>>> import numpy as np
>>> np.set_printoptions(suppress=True, linewidth=120)
>>> tidy = lambda a: np.round(a, 2) + 0
>>> arr = np.load("out3.npy")
>>> arr
array([[-1,  0, -5,  0],
       [ 0,  2,  0,  1],
       [ 3,  0,  4,  0],
       [ 0, -1,  0,  2]])
>>> # splits into 2 blocks
>>> other = np.linalg.inv(arr)
>>> tidy(np.linalg.det(arr) * other)
array([[ 20.,   0.,  25.,   0.],
       [  0.,  22.,   0., -11.],
       [-15.,   0.,  -5.,   0.],
       [  0.,  11.,   0.,  22.]])
>>> tidy(np.linalg.slogdet(arr)[0])
np.float64(1.0)
>>> tidy(np.linalg.inv(other))
array([[-1.,  0., -5.,  0.],
       [ 0.,  2.,  0.,  1.],
       [ 3.,  0.,  4.,  0.],
       [ 0., -1.,  0.,  2.]])
>>> tidy(np.linalg.det(arr) * np.linalg.det(other))
np.float64(1.0)
>>> tidy(np.poly(arr))
array([  1.,  -7.,  28., -59.,  55.])
>>> np.einsum("ij,ji->", arr, arr)
np.int64(-7)
>>> tidy(np.linalg.eigvals(arr))
array([1.5+2.96j, 1.5-2.96j, 2. +1.j  , 2. -1.j  ])
>>> tidy(np.linalg.det(arr[::-1]))
np.float64(55.0)
>>> np.einsum("ii->", arr)
np.int64(7)
>>> (arr + arr.T) / 2
array([[-1.,  0., -1.,  0.],
       [ 0.,  2.,  0.,  0.],
       [-1.,  0.,  4.,  0.],
       [ 0.,  0.,  0.,  2.]])
>>> tidy(np.abs(np.linalg.eigvals(arr)).max())
np.float64(3.32)
>>> arr.inv()
Traceback (most recent call last):
  File "<python-input-18>", line 1, in <module>
    arr.inv()
    ^^^^^^^
AttributeError: 'numpy.ndarray' object has no attribute 'inv'
>>> np.linalg.matrix_power(arr, 2)
array([[-14,   0, -15,   0],
       [  0,   3,   0,   4],
       [  9,   0,   1,   0],
       [  0,  -4,   0,   3]])
>>> (arr - arr.T) / 2
array([[ 0.,  0., -4.,  0.],
       [ 0.,  0.,  0.,  1.],
       [ 4.,  0.,  0.,  0.],
       [ 0., -1.,  0.,  0.]])
>>> arr @ arr
array([[-14,   0, -15,   0],
       [  0,   3,   0,   4],
       [  9,   0,   1,   0],
       [  0,  -4,   0,   3]])
>>> tidy(np.linalg.det(arr))
np.float64(55.0)
>>> tidy(np.sort(np.abs(np.linalg.eigvals(arr))))
array([2.24, 2.24, 3.32, 3.32])
>>> np.trace(arr)
np.int64(7)
>>> rng = np.random.default_rng(76)
>>> idx = rng.permutation(4)
>>> idx
array([3, 2, 1, 0])
>>> other = arr[idx][:, idx]
>>> np.trace(other)
np.int64(7)
>>> tidy(np.linalg.det(other)), tidy(np.linalg.det(arr[idx]))
(np.float64(55.0), np.float64(55.0))
>>> np.diag(other)
array([ 2,  4,  2, -1])
>>> M = np.load("case14.npy")
>>> tidy(M)
array([[-2.84,  4.18, -0.82,  0.45, -3.25],
       [ 2.89,  5.45,  0.45,  6.25,  2.62],
       [-9.21,  1.84, -3.16, -2.77, -3.33],
       [-0.92,  5.45,  0.45,  2.  , -2.08],
       [-1.29,  2.34, -2.66,  2.49, -0.73],
       [-3.12,  0.44, -4.56,  1.76, -0.36],
       [-0.34,  1.85, -3.15,  4.46,  2.26],
       [-3.95,  2.98, -2.02,  0.51, -2.03],
       [-0.46,  4.7 , -0.3 ,  2.89, -0.77],
       [-5.25,  1.54, -3.46,  0.29, -1.16],
       [-4.97,  2.61, -2.39, -0.2 , -2.43],
       [-2.31,  1.66, -3.34,  1.3 , -2.08],
       [-4.46,  1.24, -3.76, -0.93, -4.4 ],
       [-2.65,  4.16, -0.84,  1.66, -1.04],
       [ 0.28,  2.91, -2.09,  3.33, -0.61],
       [-4.49,  2.44, -2.56,  0.72, -1.07],
       [ 0.6 ,  3.36, -1.64,  4.05,  0.5 ],
       [-0.75,  5.15,  0.15,  1.64, -2.97],
       [ 0.91,  4.6 , -0.4 ,  2.91, -2.09],
       [ 0.32,  2.88, -2.12,  4.48,  1.63],
       [-7.44, -0.22, -5.22, -1.66, -2.87],
       [-0.09,  1.45, -3.55,  4.07,  1.23],
       [-6.72,  3.38, -1.62, -3.7 , -7.68],
       [-3.72,  4.55, -0.45, -0.44, -4.16],
       [-4.3 ,  2.21, -2.79,  0.54, -1.63],
       [-3.98,  3.34, -1.66, -1.32, -5.66],
       [ 1.91,  6.01,  1.01,  4.32, -0.28],
       [-3.72,  1.79, -3.21,  2.06,  0.84],
       [ 0.79,  3.83, -1.17,  4.09,  0.39]])
>>> t = np.radians(17)
>>> R = np.eye(5)
>>> R[2, 2] = R[3, 3] = np.cos(t)
>>> R[2, 3], R[3, 2] = -np.sin(t), np.sin(t)
>>> tidy(R)
array([[ 1.  ,  0.  ,  0.  ,  0.  ,  0.  ],
       [ 0.  ,  1.  ,  0.  ,  0.  ,  0.  ],
       [ 0.  ,  0.  ,  0.96, -0.29,  0.  ],
       [ 0.  ,  0.  ,  0.29,  0.96,  0.  ],
       [ 0.  ,  0.  ,  0.  ,  0.  ,  1.  ]])
>>> other = M @ R.T
>>> tidy(np.linalg.det(R)), tidy(np.trace(R))
(np.float64(1.0), np.float64(4.91))
>>> tidy(np.abs(other - M).max(axis=0))
array([0.  , 0.  , 1.85, 1.45, 0.  ])
>>> np.allclose(np.linalg.norm(M, axis=1), np.linalg.norm(other, axis=1))
True
>>> np.allclose(M @ M.T, other @ other.T)
True
>>> other = np.array([[0, -5, 3, -6], [9, -2, 1, 0], [-6, 8, 6, 2], [-2, -6, -6, -9]])
>>> basis = np.array([[-2]])
>>> K = np.block([[other, np.array([[2], [2], [1], [0]])], [np.zeros((1, 4)), basis]])
>>> K
array([[ 0., -5.,  3., -6.,  2.],
       [ 9., -2.,  1.,  0.,  2.],
       [-6.,  8.,  6.,  2.,  1.],
       [-2., -6., -6., -9.,  0.],
       [ 0.,  0.,  0.,  0., -2.]])
>>> idx = rng.permutation(5)
>>> idx
array([4, 2, 0, 3, 1])
>>> other = K[idx][:, idx]
>>> np.diag(other)
array([-2.,  6.,  0., -9., -2.])
>>> tidy(np.sort(np.abs(np.linalg.eigvals(other))))
array([2.  , 6.74, 7.58, 7.58, 8.28])
>>> np.trace(other)
np.float64(-7.0)
>>> np.allclose(other, K)
False
>>> tidy(np.linalg.det(other)), tidy(np.linalg.det(K[idx]))
(np.float64(6424.0), np.float64(-6424.0))
>>> other
array([[-2.,  0.,  0.,  0.,  0.],
       [ 1.,  6., -6.,  2.,  8.],
       [ 2.,  3.,  0., -6., -5.],
       [ 0., -6., -2., -9., -6.],
       [ 2.,  1.,  9.,  0., -2.]])
>>> U, sv, Vh = np.linalg.svd(K, full_matrices=False)
>>> tidy(U.T @ U)
array([[1., 0., 0., 0., 0.],
       [0., 1., 0., 0., 0.],
       [0., 0., 1., 0., 0.],
       [0., 0., 0., 1., 0.],
       [0., 0., 0., 0., 1.]])
>>> tidy(np.abs(Vh[0]))
array([0.26, 0.68, 0.4 , 0.56, 0.03])
>>> tidy(sv)
array([16.51, 11.28,  7.47,  2.74,  1.69])
>>> tidy(U.T @ K @ Vh.T)
array([[16.51,  0.  ,  0.  ,  0.  ,  0.  ],
       [ 0.  , 11.28,  0.  ,  0.  ,  0.  ],
       [ 0.  ,  0.  ,  7.47,  0.  ,  0.  ],
       [ 0.  ,  0.  ,  0.  ,  2.74,  0.  ],
       [ 0.  ,  0.  ,  0.  ,  0.  ,  1.69]])
>>> (sv > 1e-8).sum()
np.int64(5)
>>> other = np.array([[-2, -1], [1, 0], [-2, 0], [0, 1], [1, 1]])
>>> np.linalg.matrix_rank(np.vstack([M, other.T]))
np.int64(5)
>>> np.vstack([M, other.T]).shape
(31, 5)
>>> other @ M
Traceback (most recent call last):
  File "<python-input-66>", line 1, in <module>
    other @ M
    ~~~~~~^~~
ValueError: matmul: Input operand 1 has a mismatch in its core dimension 0, with gufunc signature (n?,k),(k,m?)->(n?,m?) (size 29 is different from 2)
>>> np.linalg.matrix_rank(M @ other)
np.int64(2)
>>> other = np.array([[1]])
>>> E = np.block([[np.zeros((1, 1)), other], [other.T, np.zeros((1, 1))]])
>>> E
array([[0., 1.],
       [1., 0.]])
>>> # symmetric
>>> vec = np.array([0, 5])
>>> np.einsum("ij,j->i", E, vec)
array([5., 0.])
>>> E @ np.ones(2)
array([1., 1.])
>>> np.linalg.norm(E @ vec) <= np.linalg.norm(E, 2) * np.linalg.norm(vec) + 1e-9
np.True_
>>> E @ (2 * vec)
array([10.,  0.])
>>> E @ vec
array([5., 0.])
>>> (E * vec).sum(axis=1)
array([5., 0.])
